$ python -q
>>> import numpy as np
>>> from numpy import linalg as LA
>>> np.set_printoptions(suppress=True, linewidth=200)
>>> F = np.loadtxt("dump.csv", delimiter=",")
>>> print(F)
[[ -2.11  -3.88   3.09  -3.98  -1.85   4.03  -2.07   6.02  -7.22  -0.04  -6.05]
 [ -1.97  10.02   1.92  -2.03   1.98  -2.22   0.02  -0.09   5.91  -2.06   6.02]
 [  2.29  -7.12  -4.85   5.01  -2.03  -2.16   1.91  -3.73  -0.06   4.96  -1.15]
 [  7.97  -3.15  -9.92   9.12   0.    -1.84   6.12 -10.03   4.92   1.08   4.93]
 [  0.01   0.09  -5.07   4.    -2.01  -4.01   3.16  -4.05   5.04   5.84   3.98]
 [  4.13  -5.04   2.06   6.87   8.04  -5.97  -4.12 -10.12   3.01  -5.07  -1.03]
 [  8.01   0.94  -8.76   0.98  -3.9    7.96   7.98   0.06  -2.11  -2.89   2.97]
 [ -5.96  14.08  11.13 -10.06   3.84   1.98  -5.09   8.12   1.1   -8.25   2.08]]
>>> x0 = np.array([0, 1, 0, 2, 3, 1, 0, 0, 0, 2, 1])
>>> h1 = np.maximum(F @ x0, 0)
>>> print(F * (h1 > 1e-9)[:, None])
[[ -0.    -0.     0.    -0.    -0.     0.    -0.     0.    -0.    -0.    -0.  ]
 [ -1.97  10.02   1.92  -2.03   1.98  -2.22   0.02  -0.09   5.91  -2.06   6.02]
 [  2.29  -7.12  -4.85   5.01  -2.03  -2.16   1.91  -3.73  -0.06   4.96  -1.15]
 [  7.97  -3.15  -9.92   9.12   0.    -1.84   6.12 -10.03   4.92   1.08   4.93]
 [  0.01   0.09  -5.07   4.    -2.01  -4.01   3.16  -4.05   5.04   5.84   3.98]
 [  4.13  -5.04   2.06   6.87   8.04  -5.97  -4.12 -10.12   3.01  -5.07  -1.03]
 [  0.     0.    -0.     0.    -0.     0.     0.     0.    -0.    -0.     0.  ]
 [ -0.     0.     0.    -0.     0.     0.    -0.     0.     0.    -0.     0.  ]]
>>> print(np.round(np.tanh(F @ x0), 2))
[-1.  1.  1.  1.  1.  1. -1. -1.]
>>> print(np.round(np.maximum(F @ x0, 0) - np.maximum(-F @ x0, 0), 2))
[-19.49  11.58   3.42  20.34  13.71  15.68  -3.65  -6.96]
>>> print(np.flatnonzero(h1 > 1e-9))
[1 2 3 4 5]
>>> print(h1.round(2))
[ 0.   11.58  3.42 20.34 13.71 15.68  0.    0.  ]
